>>> import numpy as np
>>> import numpy.linalg as la
>>> np.set_printoptions(precision=2, suppress=True, linewidth=120)
>>> def rd(a):
...     return np.round(a, 2) + 0
... 
>>> F = np.loadtxt("data.csv", delimiter=",")
>>> F
array([[  9.,   3.,   4.],
       [ 18.,  10.,   6.],
       [ 21.,  15.,  11.],
       [ 24.,  15.,  16.],
       [ 24.,  17.,  21.],
       [ 29.,  26.,  26.],
       [ 37.,  30.,  31.],
       [ 39.,  37.,  32.],
       [ 47.,  42.,  35.],
       [ 49.,  49.,  43.],
       [ 49.,  55.,  52.],
       [ 51.,  64.,  61.],
       [ 54.,  69.,  61.],
       [ 59.,  78.,  65.],
       [ 68.,  83.,  71.],
       [ 70.,  90.,  77.],
       [ 79.,  96.,  82.],
       [ 84.,  97.,  82.],
       [ 89.,  99.,  88.],
       [ 93., 100.,  97.],
       [ 94., 106.,  98.],
       [ 95., 111., 105.],
       [102., 119., 113.],
       [108., 127., 117.],
       [112., 134., 124.],
       [116., 135., 127.]])
>>> hat = F @ la.solve(F.T @ F, F.T)
>>> np.allclose(hat @ hat, hat)
True
>>> Xs = F - F.mean(axis=0)
>>> Uu, sigma, vt = la.svd(Xs, full_matrices=False)
>>> print((np.sign(Uu[:, 0]) == np.sign(Uu[0, 0])).astype(int))
[1 1 1 1 1 1 1 1 1 1 1 1 1 0 0 0 0 0 0 0 0 0 0 0 0 0]
>>> rd(sigma ** 2 / (sigma ** 2).sum())
array([1., 0., 0.])
>>> rd(np.abs(vt[-1]))
array([0.27, 0.53, 0.8 ])
>>> np.searchsorted(np.cumsum(sigma ** 2) / (sigma ** 2).sum(), 0.9) + 1
np.int64(1)
>>> rd(Xs.mean(axis=0))
array([0., 0., 0.])
>>> la.matrix_rank(Xs)
np.int64(3)
>>> print(rd(sigma))
[326.28  17.89  13.4 ]
>>> m1 = np.loadtxt("mat.csv", delimiter=",")
>>> rd(m1)
array([[-0.55, -0.79, -0.27],
       [ 0.83, -0.54, -0.12],
       [-0.06, -0.29,  0.95]])
>>> # keeps lengths
>>> x0 = np.array([-2, 2, 0])
>>> rd(np.abs(la.eigvals(m1)))
array([1., 1., 1.])
>>> rd(m1.T @ (m1 @ x0))
array([-2.,  2.,  0.])
